In [1]: import numpy as np

In [2]: np.set_printoptions(suppress=True, linewidth=140)

In [3]: m1 = np.load("a.npy")

In [4]: m1.round(1) + 0
Out[4]: 
array([[ 0.8,  0. , -0.2,  0. , -0.1,  0. , -0.2,  0. , -0.2, -0.2,  0. ,  0. , -0.2, -0.2],
       [ 0. ,  1. ,  0. ,  0. ,  0. ,  0. ,  0. ,  0. ,  0. ,  0. ,  0. ,  0. ,  0. ,  0. ],
       [-0.2,  0. ,  0.7,  0. , -0.1,  0. , -0.3,  0. , -0.2, -0.3,  0. ,  0. , -0.3, -0.3],
       [ 0. ,  0. ,  0. ,  1. ,  0. ,  0. ,  0. ,  0. ,  0. ,  0. ,  0. ,  0. ,  0. ,  0. ],
       [-0.1,  0. , -0.1,  0. ,  0.9,  0. , -0.1,  0. , -0.1, -0.1,  0. ,  0. , -0.1, -0.1],
       [ 0. ,  0. ,  0. ,  0. ,  0. ,  1. ,  0. ,  0. ,  0. ,  0. ,  0. ,  0. ,  0. ,  0. ],
       [-0.2,  0. , -0.3,  0. , -0.1,  0. ,  0.7,  0. , -0.2, -0.3,  0. ,  0. , -0.3, -0.3],
       [ 0. ,  0. ,  0. ,  0. ,  0. ,  0. ,  0. ,  1. ,  0. ,  0. ,  0. ,  0. ,  0. ,  0. ],
       [-0.2,  0. , -0.2,  0. , -0.1,  0. , -0.2,  0. ,  0.8, -0.2,  0. ,  0. , -0.2, -0.2],
       [-0.2,  0. , -0.3,  0. , -0.1,  0. , -0.3,  0. , -0.2,  0.7,  0. ,  0. , -0.3, -0.3],
       [ 0. ,  0. ,  0. ,  0. ,  0. ,  0. ,  0. ,  0. ,  0. ,  0. ,  1. ,  0. ,  0. ,  0. ],
       [ 0. ,  0. ,  0. ,  0. ,  0. ,  0. ,  0. ,  0. ,  0. ,  0. ,  0. ,  1. ,  0. ,  0. ],
       [-0.2,  0. , -0.3,  0. , -0.1,  0. , -0.3,  0. , -0.2, -0.3,  0. ,  0. ,  0.7, -0.3],
       [-0.2,  0. , -0.3,  0. , -0.1,  0. , -0.3,  0. , -0.2, -0.3,  0. ,  0. , -0.3,  0.7]])

In [5]: print(np.round(np.linalg.svd(m1, compute_uv=False), 1))
[1. 1. 1. 1. 1. 1. 1. 1. 1. 1. 1. 1. 1. 1.]

In [6]: round(float(np.linalg.eigvalsh(m1).min()), 1)
Out[6]: -1.0

In [7]: np.all(np.linalg.eigvalsh(m1) > 0)
Out[7]: np.False_

In [8]: [round(float(np.linalg.det(m1[:i, :i])), 2) + 0 for i in range(1, 15)]
Out[8]: 
[0.84,
 0.83,
 0.52,
 0.51,
 0.45,
 0.45,
 0.13,
 0.12,
 -0.04,
 -0.35,
 -0.36,
 -0.37,
 -0.68,
 -1.0]

In [9]: t = np.radians(8)

In [10]: r_ = np.eye(14)

In [11]: r_[3, 3] = r_[2, 2] = np.cos(t)

In [12]: r_[3, 2], r_[2, 3] = -np.sin(t), np.sin(t)

In [13]: B = m1 @ r_.T

In [14]: np.allclose(np.linalg.norm(m1, axis=1), np.linalg.norm(B, axis=1))
Out[14]: True

In [15]: np.round(np.linalg.svd(m1, compute_uv=False), 1), np.round(np.linalg.svd(B, compute_uv=False), 1)
Out[15]: 
(array([1., 1., 1., 1., 1., 1., 1., 1., 1., 1., 1., 1., 1., 1.]),
 array([1., 1., 1., 1., 1., 1., 1., 1., 1., 1., 1., 1., 1., 1.]))

In [16]: np.allclose(m1 @ m1.T, B @ B.T)
Out[16]: True

In [17]: x0 = np.array([8, 2, -7, -7, -4, -2, -3, 1, -1, 2, 2, -3, -6, 7])

In [18]: np.round(np.sort(np.abs(np.degrees(np.angle(np.linalg.eigvals(m1))))), 1)
Out[18]: array([  0.,   0.,   0.,   0.,   0.,   0.,   0.,   0.,   0.,   0.,   0.,   0.,   0., 180.])

In [19]: np.round(np.linalg.norm(x0), 1), round(np.linalg.norm(m1 @ x0), 1)
Out[19]: (np.float64(17.3), np.float64(17.3))

In [20]: print(14 - np.linalg.matrix_rank(m1 - np.eye(14), tol=1e-8))
13

In [21]: np.round(m1.T @ (m1 @ x0), 1)
Out[21]: array([ 8.,  2., -7., -7., -4., -2., -3.,  1., -1.,  2.,  2., -3., -6.,  7.])

In [22]: mat = np.loadtxt("sample7.csv", delimiter=",")

In [23]: mat
Out[23]: 
array([[  2. ,   6. ,   1.8,  -2.1,  -3.9,  -5.9,  -6. ,  -6. , -20. , -22. ,  18.2,  20. ,   0.2,  -2. ],
       [ -1.9,  23.9,  -2. ,   0. , -20.1, -19.9, -15.9, -19.9, -20. ,  -4. ,  35.9,  37.9, -16. ,   2. ],
       [ -8. ,  -6. , -16. ,  10. ,  -2.1, -14.1,  11.9,   7.8, -16.1,  -4. ,   2. ,  12. ,   2. ,  10.1],
       [  2. ,   6. ,   1.9,  -2.1,  -3.9,  -6.1,  -6. ,  -6. , -19.7, -22.1,  17.9,  20. ,  -0.1,  -1.9],
       [ -5.9,   5.9, -10.1,   6. ,  -9.1, -14. ,   1.3,  -3. ,  -8.1,   6.8,   9.9,  15.1,  -7. ,   7. ],
       [ -6.2,   5.9, -10. ,   6. ,  -8.9, -14. ,   1. ,  -2.9,  -8.1,   7. ,   9.9,  15. ,  -7. ,   7.1],
       [ -3. ,   0.1,  -6.9,   3.8,  -3.2,  -9.8,   2.9,   1.1, -17.9, -13. ,   9.8,  16. ,   1. ,   3.9],
       [  5.9,  29.9,  13.8,  -9.8, -18.1,  -6. , -28. , -28. ,  -4.1,  -0.1,  34.1,  26. , -18. ,  -7.9]])

In [24]: left, sv, Vt = np.linalg.svd(mat)

In [25]: sv.round(1)
Out[25]: array([117.1,  59.5,  40.4,   0.4,   0.4,   0.3,   0.3,   0.2])

In [26]: print(np.argmax(sv[:-1] / (sv[1:] + 1e-6)) + 1)
3

In [27]: B = left[:, :3] @ np.diag(sv[:3]) @ Vt[:3]

In [28]: np.round(np.linalg.norm(mat - B, 2), 1), round(float(sv[3]), 1)
Out[28]: (np.float64(0.4), 0.4)

In [29]: B.round(1) + 0
Out[29]: 
array([[  2. ,   6. ,   1.9,  -2.1,  -4. ,  -6. ,  -6. ,  -6. , -19.9, -22.1,  18. ,  20. ,   0.1,  -2. ],
       [ -2. ,  23.9,  -2.1,   0. , -20.1, -19.9, -15.9, -20. , -20. ,  -4. ,  35.9,  37.9, -16. ,   2. ],
       [ -8. ,  -5.9, -16. ,   9.9,  -2.1, -14.1,  12. ,   7.9, -16.1,  -4. ,   2. ,  12.1,   2. ,  10. ],
       [  2. ,   6. ,   1.9,  -2.1,  -4. ,  -6. ,  -6. ,  -6. , -19.8, -22. ,  18. ,  20. ,   0. ,  -2. ],
       [ -6. ,   5.9, -10. ,   6. ,  -9.1, -14. ,   1.1,  -2.9,  -8.2,   6.9,   9.9,  15. ,  -7. ,   7.1],
       [ -6. ,   5.9, -10. ,   6. ,  -9.1, -14. ,   1.1,  -3. ,  -8.1,   7. ,   9.9,  15. ,  -7. ,   7.1],
       [ -2.9,   0. ,  -6.9,   3.8,  -3. ,  -9.9,   2.9,   1. , -17.8, -13. ,   9.9,  15.9,   1. ,   4. ],
       [  6. ,  29.9,  13.8,  -9.8, -18.1,  -6. , -27.9, -27.9,  -4.1,  -0.1,  34.1,  26. , -18. ,  -7.9]])

In [30]: print(round(float(np.linalg.norm(mat - B) / np.linalg.norm(mat)), 1))
0.0

In [31]: w1 = np.array([[0, 3, 3, -1, 0, 2],
    ...:     [2, -1, 2, 2, -3, 2],
    ...:     [3, 3, 3, 1, -2, -2],
    ...:     [-2, 0, -3, 0, -2, -2],
    ...:     [-2, -3, 3, 1, 3, 2],
    ...:     [-1, 3, 1, 1, 1, -2],
    ...:     [-3, 3, 1, 0, 2, -3],
    ...:     [-2, 2, 0, 2, -1, -2],
    ...:     [-1, -1, 1, 0, -2, -3],
    ...:     [3, 0, -3, 1, 3, 3],
    ...:     [-2, -3, -1, 1, 2, 2],
    ...:     [-1, 2, -3, 1, 0, 1],
    ...:     [-3, 2, -1, 0, -3, -2],
    ...:     [-3, -2, 3, 0, -3, -1]])

In [32]: beta = np.array([-3, -3, 1, -2, 1, -2])

In [33]: hid = np.maximum(mat @ w1 + beta, 0)

In [34]: np.linalg.matrix_rank(hid)
Out[34]: np.int64(4)

In [35]: W2 = np.array([[0, 2], [0, 2], [3, 3], [1, 0], [3, 3], [2, 3]])

In [36]: w1 @ W2
Out[36]: 
array([[ 12,  21],
       [  3,   5],
       [  0,   9],
       [-19, -25],
       [ 23,  14],
       [  3,   4],
       [  3,   0],
       [ -5,  -9],
       [ -9, -16],
       [  7,  15],
       [  8,  -1],
       [ -6,  -4],
       [-16, -20],
       [ -2, -13]])

In [37]: np.round(np.linalg.norm(mat, 2) / np.linalg.norm(mat), 1)
Out[37]: np.float64(0.9)

In [38]: np.argsort(-np.linalg.norm(mat, axis=0).round(6), kind="stable")[:3]
Out[38]: array([11, 10,  8])

In [39]: np.linalg.matrix_rank(mat)
Out[39]: np.int64(8)

In [40]: np.zeros(8, 14)
TypeError: Cannot interpret '14' as a data type


In [41]: np.abs(mat).max()
Out[41]: np.float64(37.9)

In [42]: np.round(mat.sum(axis=1), 1)
Out[42]: array([-19.7, -20. , -10.5, -20.1,  -5.2,  -5.2, -15.2, -10.3])

In [43]: np.round(mat.sum(axis=0), 1)
Out[43]: array([ -15.1,   71.7,  -27.5,   11.8,  -69.3,  -89.8,  -38.8,  -56.9, -114. ,  -51.4,  137.7,  162. ,  -44.9,   18.3])

In [44]: M = np.loadtxt("data.csv", delimiter=",")

In [45]: print(M)
[[ 0.9  0.4  0.2 -1.2  0.1 -1.2]
 [ 1.  -0.8 -0.6  0.2  0.8  0.1]
 [-2.4  1.8  1.5 -2.4  3.9  0. ]
 [-0.8 -0.3 -1.1  0.4  0.3 -1.6]
 [-0.4 -0.8  0.8  0.2  1.1  0.5]
 [-1.   0.8 -0.4  1.3  0.5 -0.4]
 [ 0.4 -0.4  1.  -2.9  0.2 -0.7]
 [-0.4  1.2 -0.9  0.7 -0.4 -1.8]
 [-1.4 -0.4  1.9 -0.6 -0.4  1.2]
 [ 0.5  0.6  0.4 -0.9  0.6 -0.1]
 [-0.2  1.   0.2  1.4 -0.1  0.3]
 [-0.1 -1.6  0.7 -1.   0.1  0.2]
 [ 0.6  0.8 -2.5 -1.7 -0.5 -0.7]
 [ 0.7 -0.8  0.3 -0.4  0.   1.8]
 [ 0.2  0.5  0.8 -0.2 -0.4 -0.8]
 [-1.2 -0.4  0.9 -0.6  1.4 -0.1]]

In [46]: labels = M[:, 3] > np.median(M[:, 3])

In [47]: u = M[labels].mean(axis=0) - M[~labels].mean(axis=0)

In [48]: print(u.round(1) + 0)
[ 0.2  0.  -0.6  1.9 -0.4 -0.1]

In [49]: labels.astype(int)
Out[49]: array([0, 1, 0, 1, 1, 1, 0, 1, 0, 0, 1, 0, 0, 1, 1, 0])

In [50]: ((M - M.mean(axis=0)) @ u > 0).astype(int)
Out[50]: array([0, 1, 0, 1, 1, 1, 0, 1, 0, 0, 1, 0, 1, 1, 1, 0])

In [51]: cen = M - M.mean(axis=0)

In [52]: evecs = np.linalg.svd(cen)[2][:3]

In [53]: B = cen - cen @ evecs.T @ evecs

In [54]: np.round(np.diag(evecs.T @ evecs), 1)
Out[54]: array([0.4, 0.4, 0.5, 0.9, 0.4, 0.4])

In [55]: print(np.linalg.norm(B, axis=1).round(6).argmax())
8

In [56]: np.round(B.std(axis=0), 1)
Out[56]: array([0.4, 0.5, 0.5, 0.1, 0.5, 0.5])

In [57]: round(float(np.linalg.norm(B) / np.linalg.norm(cen)), 1)
Out[57]: 0.4

In [58]: np.round((cen @ evecs.T).std(axis=0), 1)
Out[58]: array([1.5, 1.2, 1.1])

In [59]: gram = np.cov(M, rowvar=False)

In [60]: np.round(np.corrcoef(M.T), 1) + 0
Out[60]: 
array([[ 1. , -0.3, -0.4,  0. , -0.6, -0.1],
       [-0.3,  1. , -0.2,  0. ,  0.2, -0.4],
       [-0.4, -0.2,  1. , -0.3,  0.4,  0.5],
       [ 0. ,  0. , -0.3,  1. , -0.3,  0. ],
       [-0.6,  0.2,  0.4, -0.3,  1. ,  0.1],
       [-0.1, -0.4,  0.5,  0. ,  0.1,  1. ]])

In [61]: gram.shape
Out[61]: (6, 6)

In [62]: d = np.linalg.norm(M[:, None] - M[None], axis=-1)

In [63]: (d + 1e9 * np.eye(16)).round(6).argmin(axis=1)
Out[63]: array([ 9,  4, 15,  7, 15, 10,  0,  3,  4,  0,  5,  4,  0, 11,  9,  4])

In [64]: d.mean(axis=1).argmax()
Out[64]: np.int64(2)

In [65]: d[6].round(6).argsort(kind="stable")[:4]
Out[65]: array([ 6,  0,  9, 11])

In [66]: d[6].round(1)
Out[66]: array([2.2, 3.7, 5.2, 4.2, 3.6, 4.8, 0. , 4.6, 3.6, 2.4, 4.7, 2.5, 4. , 3.6, 2.9, 3.1])

In [67]: B = M / np.sqrt((M ** 2).mean(axis=1, keepdims=True))

In [68]: np.round(np.linalg.norm(B, axis=1), 1)
Out[68]: array([2.4, 2.4, 2.4, 2.4, 2.4, 2.4, 2.4, 2.4, 2.4, 2.4, 2.4, 2.4, 2.4, 2.4, 2.4, 2.4])

In [69]: np.linalg.matrix_rank(M - M.mean(axis=1, keepdims=True))
Out[69]: np.int64(5)

In [70]: arr = np.loadtxt("arr.csv", delimiter=",")

In [71]: arr
Out[71]: 
array([[ 1., -1.,  1., -1.,  1., -1.,  1., -1.],
       [ 1.,  1.,  1.,  1.,  1.,  1.,  1.,  1.],
       [ 1., -1., -1.,  1., -1.,  1.,  1., -1.],
       [ 1., -1.,  1., -1., -1.,  1., -1.,  1.],
       [ 1., -1., -1.,  1.,  1., -1., -1.,  1.],
       [ 1.,  1., -1., -1.,  1.,  1., -1., -1.],
       [ 1.,  1., -1., -1., -1., -1.,  1.,  1.],
       [ 1.,  1.,  1.,  1., -1., -1., -1., -1.]])

In [72]: q, evecs = np.linalg.qr(arr[:, :2])[0], np.linalg.qr(arr[:, 2:])[0]

In [73]: sv = np.linalg.svd(q.T @ evecs, compute_uv=False)

In [74]: np.round(np.linalg.norm(q @ q.T - evecs @ evecs.T, 2), 1)
Out[74]: np.float64(1.0)

In [75]: sv.round(1) + 0
Out[75]: array([0., 0.])

In [76]: print(np.round(np.degrees(np.arccos(sv.clip(0, 1))), 1))
[90. 90.]
